% ipython --no-banner

In [1]: import numpy as np

In [2]: import numpy.linalg as la

In [3]: np.set_printoptions(precision=2, suppress=True, linewidth=200, sign=" ")

In [4]: def tidy(a):
   ...:     return np.round(a, 2) + 0
   ...: 

In [5]: m1 = np.array([[-0.29, -0.15, 0.33],
   ...:     [0.22, 0.11, -0.26],
   ...:     [-1.41, -0.7, 1.44],
   ...:     [1.99, 0.99, -1.98],
   ...:     [-0.05, -0.02, 0.04],
   ...:     [-1.42, -0.73, 1.4],
   ...:     [0.32, 0.15, -0.3],
   ...:     [0.34, 0.18, -0.33],
   ...:     [-3.85, -1.91, 3.84],
   ...:     [-0.01, 0.01, 0.03],
   ...:     [0.23, 0.13, -0.23],
   ...:     [-0.63, -0.32, 0.64],
   ...:     [1.62, 0.8, -1.61]])

In [6]: m1
Out[6]: 
array([[-0.29, -0.15,  0.33],
       [ 0.22,  0.11, -0.26],
       [-1.41, -0.7 ,  1.44],
       [ 1.99,  0.99, -1.98],
       [-0.05, -0.02,  0.04],
       [-1.42, -0.73,  1.4 ],
       [ 0.32,  0.15, -0.3 ],
       [ 0.34,  0.18, -0.33],
       [-3.85, -1.91,  3.84],
       [-0.01,  0.01,  0.03],
       [ 0.23,  0.13, -0.23],
       [-0.63, -0.32,  0.64],
       [ 1.62,  0.8 , -1.61]])

In [7]: lab = m1[:, 2] > np.median(m1[:, 2])

In [8]: r0 = m1[lab].mean(axis=0) - m1[~lab].mean(axis=0)

In [9]: tidy(r0)
Out[9]: array([-1.95, -0.98,  1.95])

In [10]: other = np.array([[1, 1], [2, -2], [-2, 3]])

In [11]: arr = np.tile(other, (2, 3))

In [12]: arr
Out[12]: 
array([[ 1,  1,  1,  1,  1,  1],
       [ 2, -2,  2, -2,  2, -2],
       [-2,  3, -2,  3, -2,  3],
       [ 1,  1,  1,  1,  1,  1],
       [ 2, -2,  2, -2,  2, -2],
       [-2,  3, -2,  3, -2,  3]])

In [13]: # columns 0 and 2 are equal

In [14]: Uu, sigma, vt = la.svd(arr)

In [15]: tidy(sigma)
Out[15]: array([ 11.18,   3.6 ,   0.  ,   0.  ,   0.  ,   0.  ])

In [16]: np.argmax(sigma[:-1] / (sigma[1:] + 1e-6)) + 1
Out[16]: np.int64(2)

In [17]: other = Uu[:, :2] @ np.diag(sigma[:2]) @ vt[:2]

In [18]: la.matrix_rank(arr, rtol=0.05)
Out[18]: np.int64(2)

In [19]: tidy(la.norm(arr - other) / la.norm(arr))
Out[19]: np.float64(0.0)

In [20]: la.matrix_rank(other)
Out[20]: np.int64(2)

In [21]: tidy(other)
Out[21]: 
array([[ 1.,  1.,  1.,  1.,  1.,  1.],
       [ 2., -2.,  2., -2.,  2., -2.],
       [-2.,  3., -2.,  3., -2.,  3.],
       [ 1.,  1.,  1.,  1.,  1.,  1.],
       [ 2., -2.,  2., -2.,  2., -2.],
       [-2.,  3., -2.,  3., -2.,  3.]])

In [22]: rng = np.random.default_rng(42)

In [23]: lab = rng.permutation(6)

In [24]: lab
Out[24]: array([ 3,  2,  5,  4,  1,  0])

In [25]: other = arr[lab][:, lab]

In [26]: tidy(np.sort(np.abs(la.eigvals(other))))
Out[26]: array([ 0.,  0.,  0.,  0.,  0.,  3.])
